$ python -q
>>> import numpy as np
>>> import numpy.linalg as la
>>> np.set_printoptions(suppress=True, linewidth=120)
>>> feats = np.array([[-2, 1, 1, -3],
...     [2, -1, 2, 1],
...     [-4, 2, -3, 2],
...     [4, -2, -3, -2],
...     [-2, 1, -1, -1]])
>>> # rows and columns are dependent
>>> Uu, s, VT = la.svd(feats)
>>> s.round(2) + 0
array([7.54, 4.85, 4.21, 0.  ])
>>> other = Uu[:, :3] @ np.diag(s[:3]) @ VT[:3]
>>> np.round(np.abs(feats - other).max(), 2)
np.float64(0.0)
>>> round(float(la.norm(feats - other) / la.norm(feats)), 2)
0.0
>>> round(float(la.norm(feats, "nuc")), 2)
16.59
>>> feats[1] @ feats[2]
np.int64(-14)
>>> np.round(la.norm(feats, axis=1), 2)
array([3.87, 3.16, 5.74, 5.74, 2.65])
>>> la.norm(feats, axis=1).argmax()
np.int64(2)
>>> np.round(la.norm(feats[1], 1), 2), round(la.norm(feats[1], np.inf), 2)
(np.float64(6.0), np.float64(2.0))
>>> r0 = np.array([-2, -3, -3])
>>> np.array([np.convolve(row, r0, "same") for row in feats])
array([[ 4,  1,  0,  6],
       [-4, -7, -5, -9],
       [ 8, 12, -1,  3],
       [-8,  0, 19, 15],
       [ 4,  5,  2,  6]])
>>> np.correlate(feats[1], feats[0], "full")
array([-6,  5, -5, -6,  5, -3, -2])
>>> np.convolve(feats[1], r0)
array([-4, -4, -7, -5, -9, -3])
>>> np.cross(feats[1, :3], feats[0, :3])
array([-3, -6,  0])
>>> np.round(np.trace(la.pinv(feats) @ feats), 2)
np.float64(3.0)
>>> np.abs(np.diag(la.qr(feats)[1])) > 1e-9
array([ True, False,  True,  True])
>>> mat = np.array([[0, 0, 0, -5, 0, 0],
...     [0, 0, 0, 0, -6, 0],
...     [-4, 0, 0, 0, 0, 0],
...     [0, 0, 0, 0, 0, 0],
...     [0, 0, -1, 0, 0, 0],
...     [0, 0, 0, 0, 0, 6]])
>>> # looks like rank 5
>>> la.matrix_rank(mat, rtol=0.1)
np.int64(5)
>>> np.argsort(-la.norm(mat, axis=0).round(6), kind="stable")[:3]
array([4, 5, 3])
>>> la.cond(mat) > 100
np.True_
>>> np.allclose(mat @ mat.T, mat.T @ mat)
False
>>> la.matrix_power(mat, 2)
array([[ 0,  0,  0,  0,  0,  0],
       [ 0,  0,  6,  0,  0,  0],
       [ 0,  0,  0, 20,  0,  0],
       [ 0,  0,  0,  0,  0,  0],
       [ 4,  0,  0,  0,  0,  0],
       [ 0,  0,  0,  0,  0, 36]])
>>> (mat + mat.T) / 2
array([[ 0. ,  0. , -2. , -2.5,  0. ,  0. ],
       [ 0. ,  0. ,  0. ,  0. , -3. ,  0. ],
       [-2. ,  0. ,  0. ,  0. , -0.5,  0. ],
       [-2.5,  0. ,  0. ,  0. ,  0. ,  0. ],
       [ 0. , -3. , -0.5,  0. ,  0. ,  0. ],
       [ 0. ,  0. ,  0. ,  0. ,  0. ,  6. ]])
